$ python -q
>>> import numpy as np
>>> np.set_printoptions(precision=4, suppress=True, linewidth=100)
>>> M = np.load("mat.npy")
>>> M
array([[ 9,  6,  0, 24, 19, 22],
       [ 9,  6,  0, 24, 19, 22],
       [14,  7,  0, 33, 28, 30],
       [ 9,  6,  0, 24, 19, 22],
       [ 9,  6,  0, 24, 19, 22],
       [ 4,  5,  0, 15, 10, 14],
       [ 0,  4,  0,  6,  1,  6],
       [ 9,  6,  0, 24, 19, 22],
       [ 4,  5,  0, 15, 10, 14],
       [14,  7,  0, 33, 28, 30],
       [ 0,  4,  0,  6,  1,  6],
       [ 9,  6,  0, 24, 19, 22],
       [ 4,  5,  0, 15, 10, 14],
       [ 0,  4,  0,  6,  1,  6],
       [ 0,  4,  0,  6,  1,  6],
       [14,  7,  0, 33, 28, 30],
       [14,  7,  0, 33, 28, 30],
       [ 0,  4,  0,  6,  1,  6],
       [ 4,  5,  0, 15, 10, 14],
       [14,  7,  0, 33, 28, 30],
       [ 0,  4,  0,  6,  1,  6],
       [ 4,  5,  0, 15, 10, 14],
       [ 9,  6,  0, 24, 19, 22],
       [ 9,  6,  0, 24, 19, 22],
       [ 0,  4,  0,  6,  1,  6],
       [ 0,  4,  0,  6,  1,  6],
       [ 0,  4,  0,  6,  1,  6],
       [14,  7,  0, 33, 28, 30],
       [ 0,  4,  0,  6,  1,  6],
       [ 0,  4,  0,  6,  1,  6],
       [ 0,  4,  0,  6,  1,  6],
       [ 0,  4,  0,  6,  1,  6],
       [ 9,  6,  0, 24, 19, 22],
       [ 0,  4,  0,  6,  1,  6],
       [14,  7,  0, 33, 28, 30],
       [ 0,  4,  0,  6,  1,  6],
       [14,  7,  0, 33, 28, 30],
       [ 0,  4,  0,  6,  1,  6],
       [ 9,  6,  0, 24, 19, 22],
       [ 9,  6,  0, 24, 19, 22],
       [ 9,  6,  0, 24, 19, 22],
       [14,  7,  0, 33, 28, 30],
       [14,  7,  0, 33, 28, 30],
       [ 4,  5,  0, 15, 10, 14],
       [14,  7,  0, 33, 28, 30],
       [ 0,  4,  0,  6,  1,  6]])
>>> rng = np.random.default_rng(16)
>>> out = M + rng.integers(-2, 3, (46, 3)) @ rng.integers(-2, 3, (3, 6))
>>> out
array([[13,  2,  2, 28, 17, 20],
       [ 3,  8, -3, 22, 20, 24],
       [12, 13, -1, 27, 31, 32],
       [ 4,  9, -4, 21, 23, 22],
       [ 2,  7, -2, 23, 17, 26],
       [-6,  3, -8, 17, 14, 12],
       [-6,  6,  0,  4, -3, 12],
       [ 9,  2,  3, 28, 12, 25],
       [ 6, 11,  1,  9, 13, 15],
       [19,  4,  1, 36, 29, 26],
       [-6,  2, -3,  8,  0,  7],
       [ 8, 13, -2, 17, 25, 22],
       [ 6,  3, -2, 17, 14,  9],
       [ 9,  5,  6,  5, -1,  6],
       [ 4,  0, -1, 10,  4,  0],
       [14,  7,  0, 33, 28, 30],
       [21,  6,  2, 34, 30, 26],
       [ 5,  5,  4,  5, -1,  7],
       [ 6, -1, -2, 21, 12,  8],
       [11,  4, -3, 36, 29, 28],
       [-1, 11, -2, -1,  7,  6],
       [ 5,  2, -1, 18, 11, 11],
       [ 6,  3,  0, 27, 15, 24],
       [17,  6,  7, 24, 14, 24],
       [-6,  6,  0,  4, -3, 12],
       [ 6,  2,  0,  8,  5,  0],
       [-1, -1, -2, 11,  1,  3],
       [11, 12,  0, 28, 28, 34],
       [ 0, -4, -3, 14,  2,  0],
       [-1, -1, -2, 11,  1,  3],
       [ 2, 14,  4, -4,  1, 12],
       [-8,  0, -7, 10,  4,  3],
       [17, 10,  7, 20, 16, 25],
       [ 4,  4, -1,  6,  6,  1],
       [18,  7,  5, 33, 23, 33],
       [ 7,  3,  2,  7,  3,  2],
       [17,  2,  3, 38, 23, 30],
       [-3,  5,  0,  5, -1,  9],
       [ 3,  4, -6, 26, 23, 19],
       [ 9, 10,  3, 20, 16, 27],
       [12, 13,  3, 17, 20, 25],
       [12,  1, -1, 39, 25, 29],
       [13,  6, -2, 34, 30, 28],
       [ 3, -4, -2, 24,  8, 10],
       [15, 12, -1, 28, 33, 29],
       [ 4,  4,  5,  6, -4,  9]])
>>> np.linalg.matrix_rank(out - M, tol=1e-8)
np.int64(3)
